>>> import numpy as np
>>> np.set_printoptions(suppress=True, linewidth=120)
>>> m1 = np.loadtxt("sample19.csv", delimiter=",")
>>> m1
array([[1. , 0.5, 0.2],
       [0.5, 1. , 0.5],
       [0.2, 0.5, 1. ]])
>>> np.round(np.linalg.eigvals(m1), 1)
array([1.8, 0.8, 0.4])
>>> round(np.linalg.det(m1[::-1]), 1)
np.float64(-0.6)
>>> np.round(np.linalg.det(2 * m1), 1), round(float(np.linalg.det(m1)), 1)
(np.float64(4.5), 0.6)
>>> W2 = 20 * np.array([[0.6, 0.4, -1.9, -1.6],
...     [1.3, 0.7, 1.5, 0.1],
...     [-2.5, -0.8, -1.5, -0.7]])
>>> rng = np.random.default_rng(92200)
>>> lab = rng.integers(0, 3, 25)
>>> mat = W2[lab] + rng.normal(size=(25, 4))
>>> mat.round(1)
array([[ 11.6,   7.2, -38.1, -30.7],
       [ 12.7,   9.7, -37.4, -32.7],
       [-50.7, -16.9, -31.1, -11.8],
       [ 12.7,   8.7, -36.2, -31.4],
       [-49.4, -13.8, -28.6, -15.1],
       [ 27.1,  12.2,  29.6,   0.5],
       [-49.3, -17.7, -30.7, -14.7],
       [ 11.8,   6.5, -39.1, -30.8],
       [ 26.4,  13.3,  30.6,   1.7],
       [-50.6, -16.1, -30. , -13.2],
       [ 25.1,  13.5,  30.4,   0.5],
       [-49.7, -18.1, -29.6, -15.2],
       [ 25.1,  11.8,  30. ,   3.6],
       [ 10.8,   8.2, -37.9, -33.2],
       [ 13.4,   7.7, -36.7, -33.3],
       [-51. , -15.2, -27.7, -13. ],
       [ 25.4,  14.2,  30.8,   0.1],
       [-53.1, -14.7, -29. , -13. ],
       [ 12.2,   7.7, -37.5, -31.4],
       [-50.4, -14.3, -30.3, -14. ],
       [-49.7, -16.5, -30.9, -14.3],
       [ 24.6,  13.1,  29.5,   1.4],
       [ 13. ,   5.4, -38.5, -32.6],
       [-50.6, -15.3, -29.9, -12.8],
       [ 10.7,   7.9, -38. , -32.5]])
>>> A2 = np.c_[mat[:, :2] @ np.array([[-4, -4], [4, -1]]), np.array([1, -1, 3, 8, 2, 0, -6, 2, -8, 7, -3, 6, 2, 3, -7, 0, 3, 4, 3, 1, -2, 9, -9, 0, 6])]
>>> A2.round(1)
array([[ -17.5,  -53.6,    1. ],
       [ -12.3,  -60.6,   -1. ],
       [ 135.3,  219.6,    3. ],
       [ -16.3,  -59.6,    8. ],
       [ 142.1,  211.2,    2. ],
       [ -59.5, -120.5,    0. ],
       [ 126.3,  214.7,   -6. ],
       [ -21.5,  -53.8,    2. ],
       [ -52.4, -119. ,   -8. ],
       [ 137.8,  218.4,    7. ],
       [ -46.3, -113.7,   -3. ],
       [ 126.5,  216.8,    6. ],
       [ -52.9, -112.1,    2. ],
       [ -10.2,  -51.4,    3. ],
       [ -22.5,  -61.2,   -7. ],
       [ 143.4,  219.3,    0. ],
       [ -44.8, -115.9,    3. ],
       [ 153.4,  227. ,    4. ],
       [ -18. ,  -56.6,    3. ],
       [ 144.3,  215.7,    1. ],
       [ 132.9,  215.3,   -2. ],
       [ -46.3, -111.6,    9. ],
       [ -30.1,  -57.3,   -9. ],
       [ 141.2,  217.5,    0. ],
       [ -11.3,  -50.8,    6. ]])
>>> np.round(np.linalg.norm(np.linalg.qr(mat)[0].T @ A2, axis=0) ** 2 / ((A2 ** 2).sum(axis=0) + 1e-12), 1)
array([1. , 1. , 0.2])
>>> np.round(np.linalg.lstsq(mat, A2[:, 0])[0], 1) + 0
array([-4.,  4.,  0.,  0.])
>>> lab = mat[:, 0] > np.median(mat[:, 0])
>>> f = mat[lab].mean(axis=0) - mat[~lab].mean(axis=0)
>>> f.round(1)
array([55.4, 20.7, 27.9,  2.6])
>>> lab.astype(int)
array([0, 1, 0, 1, 0, 1, 0, 1, 1, 0, 1, 0, 1, 0, 1, 0, 1, 0, 1, 0, 0, 1, 1, 0, 0])
>>> ((mat - mat.mean(axis=0)) @ f > 0).astype(int)
array([1, 1, 0, 1, 0, 1, 0, 1, 1, 0, 1, 0, 1, 1, 1, 0, 1, 0, 1, 0, 0, 1, 1, 0, 1])
>>> W0 = np.loadtxt("block11.csv", delimiter=",")
>>> W0
array([[ 1. ,  0. ,  0. ,  0. ],
       [ 0. ,  0.8,  0. ,  0.6],
       [ 0. ,  0. ,  1. ,  0. ],
       [ 0. , -0.6,  0. ,  0.8]])
>>> # orthonormal columns
>>> f = np.array([-3, -3, 5, 3])
>>> A2 = W0 + np.outer(f, np.eye(4)[1])
>>> np.linalg.matrix_rank(A2 - W0)
np.int64(1)
>>> np.linalg.matrix_rank(np.linalg.inv(A2) - np.linalg.inv(W0), tol=1e-8)
np.int64(1)
